% ipython --no-banner

In [1]: import numpy as np

In [2]: import numpy.linalg as la

In [3]: np.set_printoptions(suppress=True, linewidth=140)

In [4]: def rnd(a):
   ...:     return np.round(a, 1) + 0
   ...: 

In [5]: E = np.array([[2.0, 1.0, 0.0], [3.0, 2.0, 0.0], [0.0, 0.0, 2.0]])

In [6]: r0 = np.array([3, -9])

In [7]: print(np.polyval(r0, E[0]))
[-3. -6. -9.]

In [8]: print(np.correlate(E[0], E[2], "full"))
[4. 2. 0. 0. 0.]

In [9]: print(np.convolve(E[0], r0))
[  6. -15.  -9.   0.]

In [10]: vec = np.array([-4, 0, -5])

In [11]: target = E @ vec

In [12]: beta, lr = np.zeros(3), 1 / la.norm(E, 2) ** 2

In [13]: for i in range(15):
    ...:     beta -= lr * E.T @ (E @ beta - target)
    ...:     if i % 5 == 0: print(i, round(la.norm(E @ beta - target), 1))
    ...: 
0 7.8
5 2.3
10 0.8

In [14]: print(rnd(la.cond(E)))
17.9

In [15]: r0 = np.array([-1, -2, 2])

In [16]: M2 = E + np.outer(r0, np.eye(3)[2])

In [17]: print(M2)
[[ 2.  1. -1.]
 [ 3.  2. -2.]
 [ 0.  0.  4.]]

In [18]: print(rnd(la.det(M2) / la.det(E)), rnd(1 + la.solve(E, r0)[2]))
2.0 2.0

In [19]: K = np.load("case0.npy")

In [20]: print(K)
[[ 67  69  41  58 110  96  91]
 [ 69  85  58  61 110 102 102]
 [ 41  58  73  50  87  57 104]
 [ 58  61  50  63 101  96 108]
 [110 110  87 101 202 144 171]
 [ 96 102  57  96 144 171 150]
 [ 91 102 104 108 171 150 198]]

In [21]: print(np.allclose(K[:-1].T @ la.lstsq(K[:-1].T, K[-1])[0], K[-1]))
True

In [22]: print(np.abs(np.diag(la.qr(K)[1])) > 1e-9)
[ True  True  True  True False False False]

In [23]: print(rnd(np.trace(la.pinv(K) @ K)))
4.0

In [24]: O, _ = la.qr(np.array([[-1.5, 0.2, -0.2, 0.1, -0.4],
    ...:     [1.2, -1.5, 0.0, -0.1, -0.6],
    ...:     [0.7, -0.7, 0.5, -0.6, 1.0],
    ...:     [0.3, -0.5, 1.6, -0.6, 0.4],
    ...:     [0.4, -0.2, 1.2, 1.5, -0.1]]))

In [25]: evals = np.array([1, 2, 0, 3, 1])

In [26]: arr = O @ np.diag(evals) @ O.T

In [27]: print(rnd(arr))
[[ 1.5  0.5  0.1  0.   0.2]
 [ 0.5  1.4  0.   0.2  0.5]
 [ 0.1  0.   1.2  0.3 -0.5]
 [ 0.   0.2  0.3  1.  -1.2]
 [ 0.2  0.5 -0.5 -1.2  1.9]]

In [28]: left, sigma, vt = la.svd(arr)

In [29]: print(np.argmax(sigma[:-1] / (sigma[1:] + 1e-6)) + 1)
4

In [30]: M2 = left[:, :4] @ np.diag(sigma[:4]) @ vt[:4]

In [31]: print(rnd(np.abs(arr - M2).max()))
0.0

In [32]: print(rnd(M2))
[[ 1.5  0.5  0.1  0.   0.2]
 [ 0.5  1.4  0.   0.2  0.5]
 [ 0.1  0.   1.2  0.3 -0.5]
 [ 0.   0.2  0.3  1.  -1.2]
 [ 0.2  0.5 -0.5 -1.2  1.9]]

In [33]: print(rnd(la.norm(arr - M2, 2)), rnd(sigma[4]))
0.0 0.0

In [34]: print(rnd(la.norm(arr - M2) / la.norm(arr)))
0.0

In [35]: print(la.matrix_rank(M2))
4
